% ipython --no-banner

In [1]: import numpy as np

In [2]: np.set_printoptions(precision=2, suppress=True, linewidth=200, sign=" ")

In [3]: u = np.array([2, -5, 0, 1, 2, -1, 1, -3, 1, 5])

In [4]: g = np.array([0, 0, 0, 0, 0, 0, 2, 0, 1, 0, 0, 2, 2])

In [5]: m1 = u[:, None] + g[None, :]

In [6]: m1
Out[6]: 
array([[ 2,  2,  2,  2,  2,  2,  4,  2,  3,  2,  2,  4,  4],
       [-5, -5, -5, -5, -5, -5, -3, -5, -4, -5, -5, -3, -3],
       [ 0,  0,  0,  0,  0,  0,  2,  0,  1,  0,  0,  2,  2],
       [ 1,  1,  1,  1,  1,  1,  3,  1,  2,  1,  1,  3,  3],
       [ 2,  2,  2,  2,  2,  2,  4,  2,  3,  2,  2,  4,  4],
       [-1, -1, -1, -1, -1, -1,  1, -1,  0, -1, -1,  1,  1],
       [ 1,  1,  1,  1,  1,  1,  3,  1,  2,  1,  1,  3,  3],
       [-3, -3, -3, -3, -3, -3, -1, -3, -2, -3, -3, -1, -1],
       [ 1,  1,  1,  1,  1,  1,  3,  1,  2,  1,  1,  3,  3],
       [ 5,  5,  5,  5,  5,  5,  7,  5,  6,  5,  5,  7,  7]])

In [7]: # null space of dimension 11

In [8]: t3 = np.stack([m1, 5 * m1, m1[::-1]])

In [9]: (t3 @ m1.T).shape
Out[9]: (3, 10, 10)

In [10]: np.linalg.norm(t3, axis=(1, 2))
Out[10]: array([  33.09,  165.45,   33.09])

In [11]: rk = np.linalg.matrix_rank(m1)

In [12]: rk
Out[12]: np.int64(2)

In [13]: ns = np.linalg.svd(m1)[2][rk:].T

In [14]: [int(np.linalg.matrix_rank(m1[:, :j + 1])) for j in range(13)]
Out[14]: [1, 1, 1, 1, 1, 1, 2, 2, 2, 2, 2, 2, 2]

In [15]: np.allclose(m1 @ ns, 0)
Out[15]: True
